$ python -q
>>> import numpy as np
>>> np.set_printoptions(precision=3, suppress=True, linewidth=120, floatmode="fixed")
>>> tidy = lambda a: np.round(a, 3) + 0
>>> other = np.array([[2, 2, 0, 2, 0, 0],
...     [2, 1, 1, 1, 1, 0],
...     [1, 1, 2, 0, 0, 0],
...     [0, 1, 0, 1, 0, 1],
...     [0, 1, 1, 1, 1, 1],
...     [0, 0, 1, 0, 0, 1]])
>>> X = other - other.T
>>> X
array([[ 0,  0, -1,  2,  0,  0],
       [ 0,  0,  0,  0,  0,  0],
       [ 1,  0,  0,  0, -1, -1],
       [-2,  0,  0,  0, -1,  1],
       [ 0,  0,  1,  1,  0,  1],
       [ 0,  0,  1, -1, -1,  0]])
>>> rng = np.random.default_rng(748690)
>>> idx = rng.permutation(6)
>>> idx
array([0, 2, 3, 5, 1, 4])
>>> other = X[idx][:, idx]
>>> np.allclose(other, X)
False
>>> other
array([[ 0, -1,  2,  0,  0,  0],
       [ 1,  0,  0, -1,  0, -1],
       [-2,  0,  0,  1,  0, -1],
       [ 0,  1, -1,  0,  0, -1],
       [ 0,  0,  0,  0,  0,  0],
       [ 0,  1,  1,  1,  0,  0]])
>>> th = np.sort(rng.uniform(-2, 2, 50))
>>> m1 = np.c_[th, th ** 2, th ** 3] @ np.array([[8, 6, 4, 9, 2, 2, 9, 3, 9, 3, 8, 8, 4],
...     [6, 9, 2, 5, 4, 1, 0, 9, 9, 1, 1, 4, 2],
...     [4, 8, 0, 1, 8, 4, 8, 0, 6, 0, 6, 5, 5]])
>>> tidy(m1)
array([[-23.915, -39.826,  -0.011,  -5.997, -51.783, -31.878, -81.723,  29.913, -29.881,  -2.003, -59.799, -39.863,
        -39.852],
       [-23.871, -39.734,  -0.016,  -5.996, -51.669, -31.814, -81.576,  29.867, -29.818,  -2.004, -59.693, -39.790,
        -39.774],
       [-23.485, -38.939,  -0.064,  -5.984, -50.680, -31.259, -80.308,  29.467, -29.276,  -2.016, -58.775, -39.163,
        -39.098],
       [-22.519, -36.951,  -0.186,  -5.955, -48.202, -29.865, -77.118,  28.452, -27.922,  -2.045, -56.467, -37.587,
        -37.401],
       [-22.009, -35.902,  -0.250,  -5.939, -46.890, -29.127, -75.423,  27.908, -27.207,  -2.060, -55.241, -36.752,
        -36.502],
       [-21.618, -35.098,  -0.299,  -5.928, -45.884, -28.559, -74.119,  27.488, -26.660,  -2.072, -54.297, -36.110,
        -35.811],
       [-19.796, -31.367,  -0.529,  -5.875, -41.190, -25.903, -67.995,  25.482, -24.121,  -2.122, -49.868, -33.106,
        -32.577],
       [-19.762, -31.299,  -0.533,  -5.874, -41.104, -25.854, -67.882,  25.445, -24.074,  -2.123, -49.786, -33.051,
        -32.518],
       [-18.568, -28.865,  -0.685,  -5.840, -38.020, -24.101, -63.816,  24.085, -22.419,  -2.153, -46.846, -31.067,
        -30.383],
       [-16.276, -24.227,  -0.974,  -5.774, -32.089, -20.706, -55.883,  21.359, -19.266,  -2.203, -41.112, -27.222,
        -26.247],
       [-14.817, -21.302,  -1.157,  -5.729, -28.304, -18.521, -50.729,  19.532, -17.278,  -2.228, -37.388, -24.743,
        -23.586],
       [-14.030, -19.735,  -1.255,  -5.703, -26.261, -17.335, -47.909,  18.511, -16.213,  -2.238, -35.351, -23.394,
        -22.139],
       [-13.028, -17.759,  -1.377,  -5.667, -23.665, -15.818, -44.282,  17.174, -14.869,  -2.247, -32.731, -21.666,
        -20.289],
       [-12.801, -17.312,  -1.405,  -5.658, -23.075, -15.472, -43.450,  16.864, -14.565,  -2.248, -32.130, -21.271,
        -19.867],
       [-12.126, -15.995,  -1.485,  -5.631, -21.327, -14.443, -40.967,  15.928, -13.667,  -2.250, -30.338, -20.096,
        -18.611],
       [ -9.509, -11.014,  -1.775,  -5.484, -14.588, -10.413, -31.069,  12.043, -10.257,  -2.223, -23.188, -15.457,
        -13.682],
       [ -8.709,  -9.551,  -1.851,  -5.417, -12.559,  -9.172, -27.948,  10.760,  -9.246,  -2.198, -20.932, -14.011,
        -12.159],
       [ -7.829,  -7.989,  -1.923,  -5.323, -10.358,  -7.805, -24.452,   9.286,  -8.155,  -2.158, -18.403, -12.401,
        -10.478],
       [ -7.636,  -7.655,  -1.937,  -5.298,  -9.881,  -7.506, -23.676,   8.954,  -7.920,  -2.146, -17.842, -12.045,
        -10.109],
       [ -7.240,  -6.982,  -1.961,  -5.242,  -8.914,  -6.894, -22.078,   8.262,  -7.443,  -2.120, -16.685, -11.314,
         -9.353],
       [ -6.360,  -5.551,  -1.996,  -5.083,  -6.822,  -5.543, -18.482,   6.670,  -6.409,  -2.042, -14.077,  -9.674,
         -7.678],
       [ -5.262,  -3.951,  -1.980,  -4.781,  -4.405,  -3.915, -13.958,   4.602,  -5.191,  -1.891, -10.783,  -7.617,
         -5.637],
       [ -4.018,  -2.521,  -1.817,  -4.184,  -2.163,  -2.266,  -8.991,   2.286,  -3.935,  -1.606,  -7.129,  -5.330,
         -3.513],
       [ -3.809,  -2.333,  -1.767,  -4.044,  -1.868,  -2.026,  -8.213,   1.928,  -3.738,  -1.542,  -6.549,  -4.962,
         -3.195],
       [ -3.785,  -2.312,  -1.761,  -4.027,  -1.835,  -1.999,  -8.124,   1.888,  -3.715,  -1.534,  -6.483,  -4.920,
         -3.159],
       [ -3.659,  -2.208,  -1.726,  -3.936,  -1.673,  -1.863,  -7.671,   1.682,  -3.598,  -1.493,  -6.144,  -4.703,
         -2.977],
       [ -3.220,  -1.888,  -1.584,  -3.577,  -1.192,  -1.436,  -6.184,   1.031,  -3.198,  -1.336,  -5.022,  -3.973,
         -2.389],
       [ -3.059,  -1.786,  -1.523,  -3.431,  -1.048,  -1.298,  -5.679,   0.822,  -3.053,  -1.274,  -4.637,  -3.717,
         -2.194],
       [ -1.639,  -1.037,  -0.850,  -1.896,  -0.362,  -0.481,  -2.287,  -0.200,  -1.733,  -0.666,  -1.959,  -1.770,
         -0.920],
       [ -1.085,  -0.729,  -0.559,  -1.249,  -0.238,  -0.293,  -1.387,  -0.248,  -1.175,  -0.430,  -1.206,  -1.134,
         -0.576],
       [ -0.722,  -0.504,  -0.368,  -0.825,  -0.163,  -0.188,  -0.878,  -0.206,  -0.792,  -0.281,  -0.770,  -0.741,
         -0.373],
       [  0.063,   0.048,   0.031,   0.071,   0.016,   0.016,   0.071,   0.024,   0.071,   0.024,   0.063,   0.063,
          0.031],
       [  0.076,   0.057,   0.038,   0.085,   0.019,   0.019,   0.085,   0.029,   0.086,   0.028,   0.076,   0.076,
          0.038],
       [  2.076,   1.824,   0.969,   2.215,   0.711,   0.526,   2.050,   1.085,   2.458,   0.703,   1.858,   1.991,
          1.021],
       [  2.501,   2.253,   1.152,   2.641,   0.905,   0.643,   2.432,   1.353,   2.986,   0.831,   2.208,   2.387,
          1.235],
       [  3.128,   2.912,   1.413,   3.254,   1.218,   0.821,   2.986,   1.763,   3.773,   1.013,   2.716,   2.969,
          1.556],
       [  4.265,   4.178,   1.862,   4.325,   1.860,   1.168,   3.980,   2.536,   5.229,   1.321,   3.624,   4.021,
          2.158],
       [  4.458,   4.401,   1.936,   4.502,   1.978,   1.229,   4.149,   2.669,   5.479,   1.371,   3.777,   4.199,
          2.263],
       [  4.654,   4.629,   2.010,   4.681,   2.100,   1.293,   4.320,   2.805,   5.733,   1.421,   3.933,   4.380,
          2.370],
       [  4.887,   4.903,   2.097,   4.891,   2.248,   1.369,   4.523,   2.968,   6.036,   1.480,   4.117,   4.595,
          2.498],
       [  7.118,   7.656,   2.885,   6.829,   3.820,   2.156,   6.493,   4.541,   8.988,   2.006,   5.890,   6.663,
          3.777],
       [ 12.770,  15.340,   4.616,  11.271,   8.712,   4.504,  11.762,   8.491,  16.698,   3.127,  10.515,  11.978,
          7.361],
       [ 17.517,  22.277,   5.879,  14.667,  13.489,   6.760,  16.504,  11.683,  23.322,   3.924,  14.578,  16.533,
         10.654],
       [ 22.671,  30.121,   7.119,  18.127,  19.135,   9.414,  21.926,  15.007,  30.600,   4.695,  19.153,  21.556,
         14.437],
       [ 29.766,  41.286,   8.672,  22.617,  27.466,  13.327,  29.772,  19.373,  40.720,   5.646,  25.682,  28.582,
         19.911],
       [ 37.614,  53.979,  10.237,  27.318,  37.228,  17.916,  38.858,  23.962,  52.001,   6.592,  33.157,  36.471,
         26.234],
       [ 37.819,  54.314,  10.276,  27.437,  37.489,  18.039,  39.099,  24.079,  52.296,   6.615,  33.354,  36.678,
         26.402],
       [ 42.774,  62.472,  11.200,  30.293,  43.886,  21.050,  45.022,  26.863,  59.453,   7.169,  38.190,  41.713,
         30.513],
       [ 56.766,  85.934,  13.614,  38.016,  62.663,  29.907,  62.346,  34.352,  79.766,   8.601,  52.221,  56.103,
         42.489],
       [ 62.929,  96.424,  14.605,  41.291,  71.200,  33.942,  70.211,  37.502,  88.749,   9.184,  58.550,  62.509,
         47.904]])
>>> U, sv, Vt = np.linalg.svd(m1)
>>> vecs = Vt[:(sv > 1e-8).sum()]
>>> x = m1[48] + -2 * m1[10] + rng.integers(2) * np.eye(13)[1]
>>> tidy(x)
array([ 86.400, 129.537,  15.928,  49.474, 119.272,  66.949, 163.804,  -4.711, 114.322,  13.057, 126.997, 105.588,
        89.660])
>>> tidy(np.linalg.norm(x - vecs.T @ vecs @ x))
np.float64(0.797)
